$ python3 -q
>>> import numpy as np
>>> np.set_printoptions(precision=3, suppress=True, linewidth=120, floatmode="fixed")
>>> rd = lambda a: np.round(a, 3) + 0
>>> W0 = np.load("run13.npy")
>>> W0
array([[ 14.000, -12.000,  18.000, -15.000],
       [-12.000,  21.000, -24.000,  20.000],
       [ 18.000, -24.000,  41.000, -30.000],
       [-15.000,  20.000, -30.000,  30.000]])
>>> M2 = np.array([[-4, 0, -3], [3, 0, 2]])
>>> cent = np.kron(M2, W0)
>>> np.linalg.matrix_rank(cent)
np.int64(8)
>>> cent.shape
(8, 12)
>>> rd(np.linalg.norm(W0, 2) / np.linalg.norm(W0))
np.float64(0.996)
>>> ang = np.radians(15)
>>> R = np.eye(4)
>>> R[0, 0] = R[3, 3] = np.cos(ang)
>>> R[0, 3], R[3, 0] = -np.sin(ang), np.sin(ang)
>>> rd(R)
array([[ 0.966,  0.000,  0.000, -0.259],
       [ 0.000,  1.000,  0.000,  0.000],
       [ 0.000,  0.000,  1.000,  0.000],
       [ 0.259,  0.000,  0.000,  0.966]])
>>> M2 = W0 @ R.T
>>> np.allclose(np.linalg.norm(W0, axis=1), np.linalg.norm(M2, axis=1))
True
>>> np.allclose(W0 @ W0.T, M2 @ M2.T)
True
>>> rd(np.linalg.det(R)), rd(np.trace(R))
(np.float64(1.0), np.float64(3.932))
>>> rd(np.abs(M2 - W0).max(axis=0))
array([7.253, 0.000, 0.000, 5.681])
>>> M = np.loadtxt("mat.csv", delimiter=",")
>>> M
array([[-1.000,  0.000,  1.000],
       [ 2.000,  3.000,  4.000],
       [ 5.000,  6.000,  7.000],
       [ 8.000,  9.000, 10.000]])
>>> # looks like rank 2
>>> rd(np.linalg.svd(M, compute_uv=False))
array([19.575,  1.679,  0.000])
>>> M - M[0]
array([[0.000, 0.000, 0.000],
       [3.000, 3.000, 3.000],
       [6.000, 6.000, 6.000],
       [9.000, 9.000, 9.000]])
>>> np.abs(M).max()
np.float64(10.0)
>>> np.linalg.matrix_rank(M)
np.int64(2)
>>> M.shape
(4, 3)
>>> np.diff(M, axis=0)
array([[3.000, 3.000, 3.000],
       [3.000, 3.000, 3.000],
       [3.000, 3.000, 3.000]])
>>> np.unravel_index(np.abs(M).argmax(), M.shape)
(np.int64(3), np.int64(2))
>>> M.sum(axis=1)
array([ 0.000,  9.000, 18.000, 27.000])
>>> np.allclose(M[:-1].T @ np.linalg.lstsq(M[:-1].T, M[-1])[0], M[-1])
True
>>> np.linalg.lstsq(M[:-1].T, M[-1])[2]
np.int32(2)
>>> np.unique(M.round(6), axis=0).shape
(4, 3)
>>> data = np.array([[1, -2, 4, -8],
...     [1, -1, 1, -1],
...     [1, 0, 0, 0],
...     [1, 1, 1, 1],
...     [1, 2, 4, 8]])
>>> data
array([[ 1, -2,  4, -8],
       [ 1, -1,  1, -1],
       [ 1,  0,  0,  0],
       [ 1,  1,  1,  1],
       [ 1,  2,  4,  8]])
>>> t3 = np.stack([data, 3 * data, data[::-1]])
>>> t3.shape
(3, 5, 4)
>>> (t3 @ data.T).shape
(3, 5, 5)
>>> np.linalg.matrix_rank(t3)
array([4, 4, 4])
>>> np.linalg.matrix_rank(t3.reshape(3, -1))
np.int64(2)
>>> ang = np.radians(90)
>>> R = np.eye(4)
>>> R[0, 0] = R[2, 2] = np.cos(ang)
>>> R[0, 2], R[2, 0] = -np.sin(ang), np.sin(ang)
>>> rd(R)
array([[ 0.000,  0.000, -1.000,  0.000],
       [ 0.000,  1.000,  0.000,  0.000],
       [ 1.000,  0.000,  0.000,  0.000],
       [ 0.000,  0.000,  0.000,  1.000]])
>>> M2 = data @ R.T
>>> np.abs(M2 - data).max(axis=0)
array([5.000, 0.000, 3.000, 0.000])
>>> rd(np.linalg.svd(data, compute_uv=False)), rd(np.linalg.svd(M2, compute_uv=False))
(array([11.788,  6.092,  1.373,  1.018]), array([11.788,  6.092,  1.373,  1.018]))
>>> np.allclose(data @ data.T, M2 @ M2.T)
True
>>> vals, vecs = np.linalg.eigh(W0)
>>> vec = np.array([3, 2, 1, 3])
>>> np.abs(W0).sum(axis=1).max(), rd(np.abs(vals).max())
(np.float64(113.0), np.float64(91.0))
>>> rd(vecs * np.sqrt(vals) @ vecs.T)
array([[ 3.000, -1.019,  1.529, -1.274],
       [-1.019,  3.595, -2.038,  1.698],
       [ 1.529, -2.038,  5.293, -2.548],
       [-1.274,  1.698, -2.548,  4.359]])
>>> vec @ W0 @ vec
np.float64(179.0)
>>> rd(vec @ W0 @ vec / (vec @ vec)), rd(vals[0]), rd(vals[-1])
(np.float64(7.783), np.float64(5.0), np.float64(91.0))
>>> rd(np.linalg.eigvalsh(W0[1:, 1:]))
array([ 5.000,  5.000, 82.000])
>>> rd(vecs * np.maximum(vals, 0) @ vecs.T)
array([[ 14.000, -12.000,  18.000, -15.000],
       [-12.000,  21.000, -24.000,  20.000],
       [ 18.000, -24.000,  41.000, -30.000],
       [-15.000,  20.000, -30.000,  30.000]])
>>> (np.sign(vecs[:, -1].round(6)) == np.sign(vecs[0, -1].round(6))).astype(int)
array([1, 0, 1, 0])
>>> r0, g = data[4], data[1]
>>> r0 @ r0
np.int64(85)
>>> pr = (r0 @ g) / (r0 @ r0) * r0
>>> np.linalg.matrix_rank(np.outer(r0, g))
np.int64(1)
>>> np.outer(r0, g)
array([[ 1, -1,  1, -1],
       [ 2, -2,  2, -2],
       [ 4, -4,  4, -4],
       [ 8, -8,  8, -8]])
>>> rd((g - pr) @ r0)
np.float64(0.0)
>>> hat = data @ np.linalg.solve(data.T @ data, data.T)
>>> np.trace(hat)
np.float64(4.0)
>>> cent = 10 * np.array([[-0.1, -0.6, 1.1], [1.0, 0.4, 0.4]])
>>> rng = np.random.default_rng(52667)
>>> idx = rng.integers(0, 2, 20)
>>> F = cent[idx] + rng.normal(size=(20, 3))
>>> rd(F)
array([[-1.587, -6.381, 10.195],
       [11.482,  3.230,  3.622],
       [-1.262, -7.228, 10.517],
       [ 0.391, -5.567, 11.160],
       [-2.008, -7.940, 11.591],
       [ 0.001, -6.298, 10.542],
       [11.695,  4.588,  3.719],
       [-0.230, -6.540,  9.618],
       [-2.719, -5.199, 10.868],
       [-0.090, -5.957,  9.853],
       [-0.759, -6.186, 10.353],
       [-0.299, -6.045,  9.832],
       [-2.070, -5.716, 11.613],
       [-0.683, -6.846, 10.185],
       [-2.491, -6.282, 10.046],
       [ 9.396,  2.993,  4.742],
       [-1.054, -5.957, 10.364],
       [11.169,  3.904,  3.927],
       [10.423,  5.511,  3.918],
       [ 9.593,  4.233,  3.478]])
>>> vec = np.array([-8, -3, 8])
>>> target = F @ vec
>>> rd(np.linalg.pinv(F) @ F)
array([[1.000, 0.000, 0.000],
       [0.000, 1.000, 0.000],
       [0.000, 0.000, 1.000]])
>>> rd(np.linalg.solve(F.T @ F, F.T @ target))
array([-8.000, -3.000,  8.000])
>>> target = target + 0.1 * rng.normal(size=20)
>>> rd(target)
array([113.309, -72.538, 115.814, 102.891, 132.762, 103.183, -77.609,  98.323, 124.290,  97.619, 107.393,  99.298,
       126.562, 107.422, 119.114, -46.356, 109.201, -69.595, -68.511, -61.511])
>>> b, *_ = np.linalg.lstsq(F, target)
>>> rd(np.linalg.norm(target - F @ b))
np.float64(0.399)
>>> rd(b)
array([-7.999, -2.999,  8.001])
